% ipython --no-banner

In [1]: import numpy as np

In [2]: np.set_printoptions(suppress=True, linewidth=140)

In [3]: rnd = lambda a: np.round(a, 3) + 0

In [4]: X = np.loadtxt("mat.csv", delimiter=",")

In [5]: X
Out[5]: 
array([[ 1., -1.,  1.],
       [ 1.,  0.,  0.],
       [ 1.,  1.,  1.],
       [ 1.,  2.,  4.],
       [ 1.,  3.,  9.]])

In [6]: Y = np.c_[X[:, :1] @ np.array([[8]]), np.array([3, 3, 0, 0, 3])]

In [7]: Y
Out[7]: 
array([[8., 3.],
       [8., 3.],
       [8., 0.],
       [8., 0.],
       [8., 3.]])

In [8]: np.linalg.matrix_rank(np.c_[X, Y])
Out[8]: np.int64(4)

In [9]: rnd(np.linalg.norm(Y - X @ np.linalg.lstsq(X, Y)[0], axis=0))
Out[9]: array([0.   , 2.028])

In [10]: C2 = Y.T @ Y

In [11]: rnd(np.linalg.svd(Y, compute_uv=False) ** 2)
Out[11]: array([336.737,  10.263])

In [12]: np.allclose(C2, C2.T)
Out[12]: True

In [13]: rnd(np.linalg.eigvalsh(C2)[::-1])
Out[13]: array([336.737,  10.263])

In [14]: C2
Out[14]: 
array([[320.,  72.],
       [ 72.,  27.]])

In [15]: Uu, s, Vh = np.linalg.svd(C2)

In [16]: np.argmax(s[:-1] / (s[1:] + 1e-6)) + 1
Out[16]: np.int64(1)

In [17]: Y = Uu[:, :1] @ np.diag(s[:1]) @ Vh[:1]

In [18]: np.linalg.matrix_rank(C2, rtol=0.05)
Out[18]: np.int64(1)

In [19]: np.linalg.matrix_rank(Y)
Out[19]: np.int64(1)

In [20]: rnd(np.linalg.norm(C2 - Y) / np.linalg.norm(C2))
Out[20]: np.float64(0.03)

In [21]: rnd(np.linalg.norm(C2 - Y, 2)), rnd(s[1])
Out[21]: (np.float64(10.263), np.float64(10.263))

In [22]: rnd(np.abs(C2 - Y).max())
Out[22]: np.float64(9.737)

In [23]: rnd(np.linalg.norm(X, "nuc"))
Out[23]: np.float64(13.836)

In [24]: rnd(np.linalg.norm(X, 1)), rnd(np.linalg.norm(X, np.inf))
Out[24]: (np.float64(15.0), np.float64(13.0))

In [25]: rnd(np.linalg.norm(X[0] - X[3]))
Out[25]: np.float64(4.243)

In [26]: rnd(np.linalg.norm(X, axis=0))
Out[26]: array([2.236, 3.873, 9.95 ])

In [27]: rnd(np.linalg.norm(X[0], 1)), rnd(np.linalg.norm(X[0], np.inf))
Out[27]: (np.float64(3.0), np.float64(1.0))

In [28]: rnd(np.linalg.norm(X, axis=1))
Out[28]: array([1.732, 1.   , 1.732, 4.583, 9.539])
